% ipython --no-banner

In [1]: import numpy as np

In [2]: from numpy import linalg as LA

In [3]: np.set_printoptions(precision=2, suppress=True, linewidth=200)

In [4]: m1 = np.loadtxt("layer8.csv", delimiter=",")

In [5]: m1
Out[5]: 
array([[ 0.79,  1.  ,  0.9 ],
       [-0.03, -0.15, -0.04],
       [ 0.61,  0.98,  0.75],
       [ 0.65,  1.  ,  0.78],
       [ 0.43,  0.99,  0.54],
       [-0.45, -0.96, -0.57],
       [ 0.73,  1.  ,  0.85],
       [ 0.09,  0.42,  0.12],
       [ 0.24,  0.24,  0.33],
       [-0.82, -1.  , -0.92],
       [-0.47, -0.8 , -0.61],
       [ 0.33,  0.95,  0.42],
       [-0.59, -0.95, -0.74],
       [ 0.67,  0.99,  0.8 ],
       [-0.61, -0.99, -0.74],
       [ 0.66,  1.  ,  0.79]])

In [6]: d = LA.norm(m1[:, None] - m1[None], axis=-1)

In [7]: (d + 1e9 * np.eye(16)).round(6).argmin(axis=1)
Out[7]: array([ 6,  8,  3, 15, 11, 10,  0,  8,  7, 14,  5,  4, 14, 15, 12,  3])

In [8]: np.flatnonzero(d[13] < d.mean() / 2)
Out[8]: array([ 0,  2,  3,  4,  6, 11, 13, 15])

In [9]: d[13]
Out[9]: array([0.16, 1.58, 0.08, 0.03, 0.35, 2.63, 0.08, 1.06, 0.98, 3.02, 2.55, 0.51, 2.78, 0.  , 2.82, 0.02])

In [10]: LA.norm(m1, axis=1)
Out[10]: array([1.56, 0.16, 1.38, 1.43, 1.21, 1.2 , 1.5 , 0.45, 0.47, 1.59, 1.11, 1.09, 1.34, 1.44, 1.38, 1.44])

In [11]: LA.matrix_rank(d ** 2)
Out[11]: np.int64(5)

In [12]: d.shape
Out[12]: (16, 16)

In [13]: Y = np.array([[2, 2, 2], [2, 2, 2], [0, 3, 2]])

In [14]: np.einsum("ij->j", m1)
Out[14]: array([2.23, 3.72, 2.66])

In [15]: LA.matrix_rank(np.vstack([m1, Y.T]))
Out[15]: np.int64(3)

In [16]: LA.matrix_rank(m1 @ Y)
Out[16]: np.int64(2)

In [17]: mat = np.loadtxt("out11.csv", delimiter=",")

In [18]: mat
Out[18]: 
array([[0., 0., 1., 0.],
       [0., 0., 0., 1.],
       [0., 1., 0., 0.],
       [1., 0., 0., 0.]])

In [19]: # keeps lengths

In [20]: rng = np.random.default_rng(58177)

In [21]: lab = rng.permutation(4)

In [22]: lab
Out[22]: array([2, 3, 0, 1])

In [23]: Y = mat[lab][:, lab]

In [24]: np.sort(np.abs(LA.eigvals(Y)))
Out[24]: array([1., 1., 1., 1.])

In [25]: np.allclose(Y, mat)
Out[25]: False

In [26]: Y
Out[26]: 
array([[0., 0., 0., 1.],
       [0., 0., 1., 0.],
       [1., 0., 0., 0.],
       [0., 1., 0., 0.]])

In [27]: r0 = np.array([1, 2, 1, 2])

In [28]: Y = mat + np.outer(r0, np.eye(4)[0])

In [29]: np.round(LA.det(Y) / LA.det(mat), 2), np.round(1 + LA.solve(mat, r0)[0], 2)
Out[29]: (np.float64(3.0), np.float64(3.0))
